$ python3 -q
>>> import numpy as np
>>> from numpy import linalg as LA
>>> np.set_printoptions(suppress=True, linewidth=120)
>>> m1 = np.load("a.npy")
>>> m1
array([[  3,  -9,  -1,  -4,   7],
       [  3, -17,   0,   2,  12],
       [  2, -14,  -3,  10,  10],
       [  9, -18,  -1,   2,  18],
       [  8, -11,   2,  -7,  18],
       [  4, -11,   0, -12,  22],
       [ 11, -15,   0, -18,  31],
       [ 18, -16,  -4, -15,  22],
       [ 21, -21,   5, -14,  28],
       [ 17, -13,   5,  -9,  22],
       [ 11, -15,   6, -13,  19],
       [ 11, -17,   0,  -8,  26],
       [  7, -16,   2,  -5,  33],
       [  8,  -9,  -7, -14,  30],
       [  6,   0, -13, -11,  39],
       [  7,  -3, -11, -19,  46],
       [ 11,   1, -20, -10,  52],
       [ 12,   2, -18,  -5,  55],
       [ 20,   0, -22,  -7,  64],
       [ 14,  -5, -21,   2,  72],
       [ 16,  -6, -21,  -3,  66],
       [ 18,  -8, -14,  -7,  72],
       [ 13,  -5, -14, -13,  74]])
>>> # column 4 dominates
>>> q, r_ = LA.qr(m1)
>>> np.round(q @ r_, 1) + 0
array([[  3.,  -9.,  -1.,  -4.,   7.],
       [  3., -17.,   0.,   2.,  12.],
       [  2., -14.,  -3.,  10.,  10.],
       [  9., -18.,  -1.,   2.,  18.],
       [  8., -11.,   2.,  -7.,  18.],
       [  4., -11.,   0., -12.,  22.],
       [ 11., -15.,   0., -18.,  31.],
       [ 18., -16.,  -4., -15.,  22.],
       [ 21., -21.,   5., -14.,  28.],
       [ 17., -13.,   5.,  -9.,  22.],
       [ 11., -15.,   6., -13.,  19.],
       [ 11., -17.,   0.,  -8.,  26.],
       [  7., -16.,   2.,  -5.,  33.],
       [  8.,  -9.,  -7., -14.,  30.],
       [  6.,   0., -13., -11.,  39.],
       [  7.,  -3., -11., -19.,  46.],
       [ 11.,   1., -20., -10.,  52.],
       [ 12.,   2., -18.,  -5.,  55.],
       [ 20.,   0., -22.,  -7.,  64.],
       [ 14.,  -5., -21.,   2.,  72.],
       [ 16.,  -6., -21.,  -3.,  66.],
       [ 18.,  -8., -14.,  -7.,  72.],
       [ 13.,  -5., -14., -13.,  74.]])
>>> q.shape, r_.shape
((23, 5), (5, 5))
>>> np.round(q.T @ q, 1) + 0
array([[1., 0., 0., 0., 0.],
       [0., 1., 0., 0., 0.],
       [0., 0., 1., 0., 0.],
       [0., 0., 0., 1., 0.],
       [0., 0., 0., 0., 1.]])
>>> round(float(abs(r_[0, 0])), 1), np.round(LA.norm(m1[:, 0]), 1)
(58.4, np.float64(58.4))
>>> cent = m1[[11, 7]].astype(float)
>>> for _ in range(3):
...     lab = LA.norm(m1[:, None] - cent, axis=-1).argmin(axis=1)
...     cent = np.array([m1[lab == j].mean(axis=0) for j in range(2)])
... 
>>> lab
array([1, 1, 1, 1, 1, 1, 1, 1, 1, 1, 1, 1, 1, 1, 0, 0, 0, 0, 0, 0, 0, 0, 0])
>>> cent.round(1)
array([[ 13. ,  -2.7, -17.1,  -8.1,  60. ],
       [  9.5, -14.4,   0.3,  -7.5,  21.3]])
>>> np.round(cent[1] - cent[0], 1)
array([ -3.5, -11.8,  17.4,   0.6, -38.7])
>>> np.round(cent.sum(axis=1), 1)
array([45.1,  9.1])
>>> np.round(LA.svd(cent, compute_uv=False), 1)
array([68.6, 15.3])
>>> LA.matrix_rank(cent)
np.int64(2)
>>> np.round(cent - cent[0], 1)
array([[  0. ,   0. ,   0. ,   0. ,   0. ],
       [ -3.5, -11.8,  17.4,   0.6, -38.7]])
>>> np.round(cent.mean(axis=0), 1)
array([11.2, -8.5, -8.4, -7.8, 40.6])
>>> Xc = m1 - m1.mean(axis=0)
>>> evecs = LA.svd(Xc)[2][:1]
>>> B = Xc - Xc @ evecs.T @ evecs
>>> np.round(np.cov(Xc @ evecs.T, rowvar=False), 1)
np.float64(567.7)
>>> np.round(B.std(axis=0), 1)
array([4.7, 4.5, 4.1, 6.9, 2.1])
>>> round(float(LA.norm(B) / LA.norm(Xc)), 1)
0.4
>>> np.round((Xc @ evecs.T).std(axis=0), 1)
array([23.3])
>>> rng = np.random.default_rng(69)
>>> lab = rng.permutation(5)
>>> B = m1[:, lab] * rng.choice([-1, 1], 5)
>>> B
array([[  3,  -9,  -7,  -4,  -1],
       [  3, -17, -12,   2,   0],
       [  2, -14, -10,  10,  -3],
       [  9, -18, -18,   2,  -1],
       [  8, -11, -18,  -7,   2],
       [  4, -11, -22, -12,   0],
       [ 11, -15, -31, -18,   0],
       [ 18, -16, -22, -15,  -4],
       [ 21, -21, -28, -14,   5],
       [ 17, -13, -22,  -9,   5],
       [ 11, -15, -19, -13,   6],
       [ 11, -17, -26,  -8,   0],
       [  7, -16, -33,  -5,   2],
       [  8,  -9, -30, -14,  -7],
       [  6,   0, -39, -11, -13],
       [  7,  -3, -46, -19, -11],
       [ 11,   1, -52, -10, -20],
       [ 12,   2, -55,  -5, -18],
       [ 20,   0, -64,  -7, -22],
       [ 14,  -5, -72,   2, -21],
       [ 16,  -6, -66,  -3, -21],
       [ 18,  -8, -72,  -7, -14],
       [ 13,  -5, -74, -13, -14]])
>>> left, _, VT = LA.svd(m1.T @ B)
>>> lab
array([0, 1, 4, 3, 2])
>>> np.round(LA.lstsq(m1, B)[0], 1) + 0
array([[ 1.,  0.,  0.,  0.,  0.],
       [ 0.,  1.,  0.,  0.,  0.],
       [ 0.,  0.,  0.,  0.,  1.],
       [ 0.,  0.,  0.,  1.,  0.],
       [ 0.,  0., -1.,  0.,  0.]])
